In [1]: import numpy as np

In [2]: np.set_printoptions(precision=1, suppress=True, linewidth=160)

In [3]: def tidy(a):
   ...:     return np.round(a, 1) + 0
   ...: 

In [4]: M = np.loadtxt("w.csv", delimiter=",")

In [5]: tidy(M)
Out[5]: 
array([[ 32.2, -60.7,  55.8,  47.8,  71.1],
       [ 31. , -58.8,  54.6,  46.2,  69.3],
       [ 23.5, -46.3,  45.9,  35.4,  56.9],
       [ 13.4, -28.8,  32.4,  20.8,  38.6],
       [  9.8, -21.9,  26.6,  15.4,  31. ],
       [  2.7,  -6.5,  10.5,   4.3,  11.4],
       [  2. ,  -4.5,   7.8,   3.1,   8.3],
       [  2. ,  -4.4,   7.6,   3.1,   8.1],
       [  0.5,  -0.5,   0.9,   0.6,   0.9],
       [ -2.4,   1.9,  -1.5,  -2.8,  -2. ],
       [-10.1,   7.3,  -1.6, -11.6,  -4.6],
       [-17.3,  12.7,  -1.1, -20. ,  -6.5],
       [-17.5,  12.8,  -1.1, -20.2,  -6.6],
       [-17.9,  13.2,  -1.1, -20.7,  -6.7],
       [-27.8,  20.9,  -0.4, -32.3,  -9.5],
       [-62.9,  50.5,   1.4, -74.4, -20.8],
       [-78.2,  64. ,   1.8, -92.9, -26.2],
       [-80.4,  65.9,   1.8, -95.5, -27. ],
       [-81.5,  66.8,   1.8, -96.8, -27.4],
       [-82.1,  67.4,   1.9, -97.6, -27.6],
       [-83.2,  68.4,   1.9, -98.9, -28. ]])

In [6]: Uu, sv, VT = np.linalg.svd(M)

In [7]: tidy(sv)
Out[7]: array([387.9, 136.1,   4.8,   0. ,   0. ])

In [8]: A2 = Uu[:, :3] @ np.diag(sv[:3]) @ VT[:3]

In [9]: tidy(np.abs(M - A2).max())
Out[9]: np.float64(0.0)

In [10]: np.linalg.matrix_rank(M, rtol=0.05)
Out[10]: np.int64(2)

In [11]: np.linalg.matrix_rank(A2)
Out[11]: np.int64(3)

In [12]: tidy(A2)
Out[12]: 
array([[ 32.2, -60.7,  55.8,  47.8,  71.1],
       [ 31. , -58.8,  54.6,  46.2,  69.3],
       [ 23.5, -46.3,  45.9,  35.4,  56.9],
       [ 13.4, -28.8,  32.4,  20.8,  38.6],
       [  9.8, -21.9,  26.6,  15.4,  31. ],
       [  2.7,  -6.5,  10.5,   4.3,  11.4],
       [  2. ,  -4.5,   7.8,   3.1,   8.3],
       [  2. ,  -4.4,   7.6,   3.1,   8.1],
       [  0.5,  -0.5,   0.9,   0.6,   0.9],
       [ -2.4,   1.9,  -1.5,  -2.8,  -2. ],
       [-10.1,   7.3,  -1.6, -11.6,  -4.6],
       [-17.3,  12.7,  -1.1, -20. ,  -6.5],
       [-17.5,  12.8,  -1.1, -20.2,  -6.6],
       [-17.9,  13.2,  -1.1, -20.7,  -6.7],
       [-27.8,  20.9,  -0.4, -32.3,  -9.5],
       [-62.9,  50.5,   1.4, -74.4, -20.8],
       [-78.2,  64. ,   1.8, -92.9, -26.2],
       [-80.4,  65.9,   1.8, -95.5, -27. ],
       [-81.5,  66.8,   1.8, -96.8, -27.4],
       [-82.1,  67.4,   1.9, -97.6, -27.6],
       [-83.2,  68.4,   1.9, -98.9, -28. ]])

In [13]: C = M[[20, 6]].astype(float)

In [14]: for _ in range(7):
    ...:     lab = np.linalg.norm(M[:, None] - C, axis=-1).argmin(axis=1)
    ...:     C = np.array([M[lab == j].mean(axis=0) for j in range(2)])
    ...: 

In [15]: lab
Out[15]: array([1, 1, 1, 1, 1, 1, 1, 1, 1, 1, 1, 1, 1, 1, 1, 0, 0, 0, 0, 0, 0])

In [16]: np.abs(C[1] - C[0]).argmax()
Out[16]: np.int64(3)

In [17]: np.bincount(lab)
Out[17]: array([ 6, 15])

In [18]: J = np.load("arr.npy")

In [19]: J
Out[19]: 
array([[2, 3, 0, 0, 3, 3],
       [3, 3, 0, 1, 2, 0],
       [2, 1, 2, 2, 2, 3],
       [3, 0, 1, 0, 0, 3],
       [1, 1, 0, 3, 3, 1],
       [3, 3, 0, 1, 1, 0]])

In [20]: blk = np.stack([J, -1 * J, J[::-1]])

In [21]: blk.sum(axis=0)
Out[21]: 
array([[3, 3, 0, 1, 1, 0],
       [1, 1, 0, 3, 3, 1],
       [3, 0, 1, 0, 0, 3],
       [2, 1, 2, 2, 2, 3],
       [3, 3, 0, 1, 2, 0],
       [2, 3, 0, 0, 3, 3]])

In [22]: blk.shape
Out[22]: (3, 6, 6)

In [23]: O, Rm = np.linalg.qr(J)

In [24]: tidy(np.trace(O @ O.T))
Out[24]: np.float64(6.0)

In [25]: O.shape, Rm.shape
Out[25]: ((6, 6), (6, 6))

In [26]: np.allclose(J, J.T)
Out[26]: False

In [27]: J @ J
Out[27]: 
array([[25, 27,  0, 15, 24,  9],
       [20, 20,  1,  9, 21, 14],
       [28, 22,  6, 14, 21, 20],
       [17, 19,  2,  5, 14, 12],
       [20, 12,  3, 11, 15, 15],
       [19, 19,  1,  6, 18, 13]])

In [28]: np.trace(J)
Out[28]: np.int64(10)

In [29]: np.linalg.matrix_power(J, 2)
Out[29]: 
array([[25, 27,  0, 15, 24,  9],
       [20, 20,  1,  9, 21, 14],
       [28, 22,  6, 14, 21, 20],
       [17, 19,  2,  5, 14, 12],
       [20, 12,  3, 11, 15, 15],
       [19, 19,  1,  6, 18, 13]])

In [30]: (J - J.T) / 2
Out[30]: 
array([[ 0. ,  0. , -1. , -1.5,  1. ,  0. ],
       [ 0. ,  0. , -0.5,  0.5,  0.5, -1.5],
       [ 1. ,  0.5,  0. ,  0.5,  1. ,  1.5],
       [ 1.5, -0.5, -0.5,  0. , -1.5,  1. ],
       [-1. , -0.5, -1. ,  1.5,  0. ,  0. ],
       [ 0. ,  1.5, -1.5, -1. ,  0. ,  0. ]])

In [31]: ang = np.deg2rad(30)

In [32]: feats = np.eye(5)

In [33]: feats[np.ix_([2, 3], [2, 3])] = [[np.cos(ang), -np.sin(ang)], [np.sin(ang), np.cos(ang)]]

In [34]: tidy(feats)
Out[34]: 
array([[ 1. ,  0. ,  0. ,  0. ,  0. ],
       [ 0. ,  1. ,  0. ,  0. ,  0. ],
       [ 0. ,  0. ,  0.9, -0.5,  0. ],
       [ 0. ,  0. ,  0.5,  0.9,  0. ],
       [ 0. ,  0. ,  0. ,  0. ,  1. ]])

In [35]: tidy(np.linalg.det(feats))
Out[35]: np.float64(1.0)

In [36]: (feats != 0).astype(int)
Out[36]: 
array([[1, 0, 0, 0, 0],
       [0, 1, 0, 0, 0],
       [0, 0, 1, 1, 0],
       [0, 0, 1, 1, 0],
       [0, 0, 0, 0, 1]])

In [37]: (np.linalg.matrix_power((feats != 0) + (feats.T != 0) + np.eye(5), 5) > 0).astype(int)
Out[37]: 
array([[1, 0, 0, 0, 0],
       [0, 1, 0, 0, 0],
       [0, 0, 1, 1, 0],
       [0, 0, 1, 1, 0],
       [0, 0, 0, 0, 1]])

In [38]: x0 = np.array([1, -2, -2, 0, 1])

In [39]: 5 - np.linalg.matrix_rank(feats - np.eye(5), tol=1e-8)
Out[39]: np.int64(3)

In [40]: tidy(feats.T @ (feats @ x0))
Out[40]: array([ 1., -2., -2.,  0.,  1.])

In [41]: [p for p in range(1, 25) if np.allclose(np.linalg.matrix_power(feats, p), np.eye(5))]
Out[41]: [12, 24]

In [42]: tidy(np.sort(np.abs(np.degrees(np.angle(np.linalg.eigvals(feats))))))
Out[42]: array([ 0.,  0.,  0., 30., 30.])

In [43]: u = np.array([1, 3, -3, -3, 0, 2, 3])

In [44]: X = np.array([np.roll(u, i) for i in range(7)])

In [45]: X
Out[45]: 
array([[ 1,  3, -3, -3,  0,  2,  3],
       [ 3,  1,  3, -3, -3,  0,  2],
       [ 2,  3,  1,  3, -3, -3,  0],
       [ 0,  2,  3,  1,  3, -3, -3],
       [-3,  0,  2,  3,  1,  3, -3],
       [-3, -3,  0,  2,  3,  1,  3],
       [ 3, -3, -3,  0,  2,  3,  1]])

In [46]: u = np.array([1, 2, 0, 3, 1, 1, 1])

In [47]: A2 = X + np.outer(u, np.eye(7)[6])

In [48]: A2
Out[48]: 
array([[ 1.,  3., -3., -3.,  0.,  2.,  4.],
       [ 3.,  1.,  3., -3., -3.,  0.,  4.],
       [ 2.,  3.,  1.,  3., -3., -3.,  0.],
       [ 0.,  2.,  3.,  1.,  3., -3.,  0.],
       [-3.,  0.,  2.,  3.,  1.,  3., -2.],
       [-3., -3.,  0.,  2.,  3.,  1.,  4.],
       [ 3., -3., -3.,  0.,  2.,  3.,  2.]])
